$ ipython --no-banner

In [1]: import numpy as np

In [2]: np.set_printoptions(suppress=True, linewidth=120)

In [3]: W0 = np.loadtxt("x.csv", delimiter=",")

In [4]: W0
Out[4]: 
array([[0., 0., 3.],
       [0., 0., 0.],
       [3., 0., 0.]])

In [5]: print(np.all(np.linalg.eigvalsh(W0) > 0))
False

In [6]: print(round(float(np.linalg.eigvalsh(W0).min()), 2))
-3.0

In [7]: vals, vecs = np.linalg.eigh(W0)

In [8]: vec = np.array([5, 1, 2])

In [9]: (np.sign(vecs[:, -1].round(6)) == np.sign(vecs[0, -1].round(6))).astype(int)
Out[9]: array([1, 0, 1])

In [10]: rk = np.linalg.matrix_rank(W0)

In [11]: rk
Out[11]: np.int64(2)

In [12]: N = np.linalg.svd(W0)[2][rk:].T

In [13]: [int(np.linalg.matrix_rank(W0[:i])) for i in range(1, len(W0) + 1)]
Out[13]: [1, 1, 2]

In [14]: round(np.trace(np.linalg.pinv(W0) @ W0), 2)
Out[14]: np.float64(2.0)

In [15]: try:
    ...:     np.linalg.inv(W0)
    ...: except np.linalg.LinAlgError as e:
    ...:     print("failed:", e)
    ...: 
failed: Singular matrix

In [16]: vals, vecs = np.linalg.eigvalsh(W0)
---------------------------------------------------------------------------
ValueError                                Traceback (most recent call last)
Cell In[16], line 1
----> 1 vals, vecs = np.linalg.eigvalsh(W0)

ValueError: too many values to unpack (expected 2)

In [17]: vals, vecs = np.linalg.eigh(W0)

In [18]: np.round(np.linalg.eigvalsh(W0 @ W0), 2)
Out[18]: array([0., 9., 9.])

In [19]: np.abs(vecs[:, -1]).round(6).argmax()
Out[19]: np.int64(0)

In [20]: print(vals)
[-3.  0.  3.]

In [21]: np.round(np.linalg.svd(W0, compute_uv=False), 2)
Out[21]: array([3., 3., 0.])

In [22]: M = np.load("m.npy")

In [23]: M
Out[23]: 
array([[ 0,  3,  0, -2],
       [-3,  0,  0,  0],
       [ 0,  0,  0,  0],
       [ 2,  0,  0,  0]])

In [24]: M.ravel(order="F")
Out[24]: array([ 0, -3,  0,  2,  3,  0,  0,  0,  0,  0,  0,  0, -2,  0,  0,  0])

In [25]: blk = M.reshape(4, 2, -1)

In [26]: blk.shape
Out[26]: (4, 2, 2)

In [27]: np.einsum("ihd,ihd->ih", blk, blk)
Out[27]: 
array([[9, 4],
       [9, 0],
       [0, 0],
       [4, 0]])

In [28]: blk[:, 0]
Out[28]: 
array([[ 0,  3],
       [-3,  0],
       [ 0,  0],
       [ 2,  0]])

In [29]: np.swapaxes(blk, 1, 2)[3]
Out[29]: 
array([[2, 0],
       [0, 0]])

In [30]: rk = np.linalg.matrix_rank(M)

In [31]: rk
Out[31]: np.int64(2)

In [32]: N = np.linalg.svd(M)[2][rk:].T

In [33]: np.allclose(M @ N, 0)
Out[33]: True

In [34]: B = np.array([[-1, -1, -2], [1, -1, -1], [-1, -1, -2]])

In [35]: A = np.tril(B)

In [36]: A
Out[36]: 
array([[-1,  0,  0],
       [ 1, -1,  0],
       [-1, -1, -2]])

In [37]: B = A[0, 0] * A[1:] - np.outer(A[1:, 0], A[0])

In [38]: B
Out[38]: 
array([[0, 1, 0],
       [0, 1, 2]])

In [39]: A[:, 0] / A[0, 0]
Out[39]: array([ 1., -1.,  1.])

In [40]: np.linalg.matrix_rank(B), np.linalg.matrix_rank(A)
Out[40]: (np.int64(2), np.int64(3))

In [41]: np.flatnonzero(~B.round(6).any(axis=1))
Out[41]: array([], dtype=int64)

In [42]: rng = np.random.default_rng(2223)

In [43]: B = A + rng.integers(-2, 3, (3, 2)) @ rng.integers(-2, 3, (2, 3))

In [44]: print(B)
[[ 3  0  0]
 [-1  2 -6]
 [-3  0 -4]]

In [45]: print(B - A)
[[ 4  0  0]
 [-2  3 -6]
 [-2  1 -2]]

In [46]: np.abs(B - A).sum(axis=1)
Out[46]: array([ 4, 11,  5])

In [47]: gram = B.T @ B

In [48]: gram
Out[48]: 
array([[ 19,  -2,  18],
       [ -2,   4, -12],
       [ 18, -12,  52]])

In [49]: np.round(np.linalg.eigvalsh(gram)[::-1], 2)
Out[49]: array([62.31, 11.91,  0.78])

In [50]: np.round(np.linalg.svd(B, compute_uv=False) ** 2, 2)
Out[50]: array([62.31, 11.91,  0.78])

In [51]: np.trace(gram), (B ** 2).sum()
Out[51]: (np.int64(75), np.int64(75))

In [52]: np.diag(gram)
Out[52]: array([19,  4, 52])

In [53]: np.linalg.matrix_rank(gram)
Out[53]: np.int64(3)

In [54]: print((B @ B.T).shape)
(3, 3)

In [55]: A.inv()
---------------------------------------------------------------------------
AttributeError                            Traceback (most recent call last)
Cell In[55], line 1
----> 1 A.inv()

AttributeError: 'numpy.ndarray' object has no attribute 'inv'

In [56]: print(np.round(np.sort(np.abs(np.linalg.eigvals(A))), 2))
[1. 1. 2.]

In [57]: assert A == A.T
---------------------------------------------------------------------------
ValueError                                Traceback (most recent call last)
Cell In[57], line 1
----> 1 assert A == A.T

ValueError: The truth value of an array with more than one element is ambiguous. Use a.any() or a.all()

In [58]: np.allclose(A @ A.T, A.T @ A)
Out[58]: False

In [59]: np.linalg.matrix_power(A, 4)
Out[59]: 
array([[ 1,  0,  0],
       [-4,  1,  0],
       [ 4, 15, 16]])

In [60]: np.trace(A)
Out[60]: np.int64(-4)

In [61]: print(np.allclose(A, A.T))
False

In [62]: (A - A.T) / 2
Out[62]: 
array([[ 0. , -0.5,  0.5],
       [ 0.5,  0. ,  0.5],
       [-0.5, -0.5,  0. ]])
